In [1]: import numpy as np

In [2]: import numpy.linalg as la

In [3]: np.set_printoptions(suppress=True, linewidth=200)

In [4]: E = np.load("sample0.npy")

In [5]: E
Out[5]: 
array([[1, 0, 0, 0, 0, 0],
       [1, 1, 0, 0, 0, 0],
       [2, 0, 1, 0, 0, 0],
       [1, 1, 1, 1, 0, 0],
       [3, 0, 3, 1, 1, 0],
       [2, 2, 1, 3, 0, 1]])

In [6]: # triangular

In [7]: np.abs(E).max()
Out[7]: np.int64(3)

In [8]: E.shape
Out[8]: (6, 6)

In [9]: print(np.unravel_index(np.abs(E).argmax(), E.shape))
(np.int64(4), np.int64(0))

In [10]: np.round(la.norm(E), 1)
Out[10]: np.float64(7.1)

In [11]: E.sum(axis=1)
Out[11]: array([1, 2, 3, 4, 8, 9])

In [12]: gram = E.T @ E

In [13]: np.allclose(gram, gram.T)
Out[13]: True

In [14]: np.diag(gram)
Out[14]: array([20,  6, 12, 11,  1,  1])

In [15]: la.matrix_rank(gram)
Out[15]: np.int64(6)

In [16]: gram
Out[16]: 
array([[20,  6, 14, 10,  3,  2],
       [ 6,  6,  3,  7,  0,  2],
       [14,  3, 12,  7,  3,  1],
       [10,  7,  7, 11,  1,  3],
       [ 3,  0,  3,  1,  1,  0],
       [ 2,  2,  1,  3,  0,  1]])

In [17]: ang = np.radians(15)

In [18]: Rm = np.eye(6)

In [19]: Rm[2, 2] = Rm[4, 4] = np.cos(ang)

In [20]: Rm[2, 4], Rm[4, 2] = -np.sin(ang), np.sin(ang)

In [21]: Rm.round(1)
Out[21]: 
array([[ 1. ,  0. ,  0. ,  0. ,  0. ,  0. ],
       [ 0. ,  1. ,  0. ,  0. ,  0. ,  0. ],
       [ 0. ,  0. ,  1. ,  0. , -0.3,  0. ],
       [ 0. ,  0. ,  0. ,  1. ,  0. ,  0. ],
       [ 0. ,  0. ,  0.3,  0. ,  1. ,  0. ],
       [ 0. ,  0. ,  0. ,  0. ,  0. ,  1. ]])

In [22]: Y = E @ Rm.T

In [23]: np.allclose(E @ E.T, Y @ Y.T)
Out[23]: True

In [24]: round(float(la.det(Rm)), 1), round(np.trace(Rm), 1)
Out[24]: (1.0, np.float64(5.9))

In [25]: vec = np.array([1, 2, -2, -1, 2, -2])

In [26]: y = E @ vec

In [27]: y
Out[27]: array([ 1,  3,  0,  0, -2, -1])

In [28]: np.round(la.solve(E, E[:, 2]), 1) + 0
Out[28]: array([0., 0., 1., 0., 0., 0.])

In [29]: print(np.round(la.solve(E, y), 1))
[ 1.  2. -2. -1.  2. -2.]

In [30]: X = np.load("w.npy")

In [31]: X
Out[31]: 
array([[-3, -4, -1, -1, -2, -5,  0,  0, -5, -4,  0, -5, -1],
       [ 1,  0,  3,  3,  2, -1,  4,  4, -1,  0,  4, -1,  3],
       [ 8,  7, 10, 10,  9,  6, 11, 11,  6,  7, 11,  6, 10],
       [-7, -8, -5, -5, -6, -9, -4, -4, -9, -8, -4, -9, -5]])

In [32]: la.matrix_rank(X, rtol=0.1)
Out[32]: np.int64(2)

In [33]: print(round(float(la.norm(X, 2) / la.norm(X)), 1))
0.9

In [34]: U, sv, Vt = la.svd(X)

In [35]: evecs = Vt[:(sv > 1e-8).sum()]

In [36]: rng = np.random.default_rng(57775)

In [37]: vec = X[1] + 3 * X[2] + rng.integers(2) * np.eye(13)[0]

In [38]: vec
Out[38]: array([25., 21., 33., 33., 29., 17., 37., 37., 17., 21., 37., 17., 33.])

In [39]: np.round(np.diag(evecs.T @ evecs), 1)
Out[39]: array([0.1, 0.1, 0.1, 0.1, 0.1, 0.2, 0.2, 0.2, 0.2, 0.1, 0.2, 0.2, 0.1])

In [40]: np.allclose(evecs.T @ evecs @ vec, vec)
Out[40]: True

In [41]: la.matrix_rank(np.vstack([X, vec]))
Out[41]: np.int64(2)

In [42]: blk = np.stack([X, -3 * X, X[::-1]])

In [43]: np.round(la.norm(blk, axis=(1, 2)), 1)
Out[43]: array([ 42.4, 127.2,  42.4])

In [44]: blk.sum(axis=0)
Out[44]: 
array([[ -1,   0,  -3,  -3,  -2,   1,  -4,  -4,   1,   0,  -4,   1,  -3],
       [  6,   7,   4,   4,   5,   8,   3,   3,   8,   7,   3,   8,   4],
       [-15, -14, -17, -17, -16, -13, -18, -18, -13, -14, -18, -13, -17],
       [ 11,  12,   9,   9,  10,  13,   8,   8,  13,  12,   8,  13,   9]])

In [45]: la.matrix_rank(blk)
Out[45]: array([2, 2, 2])
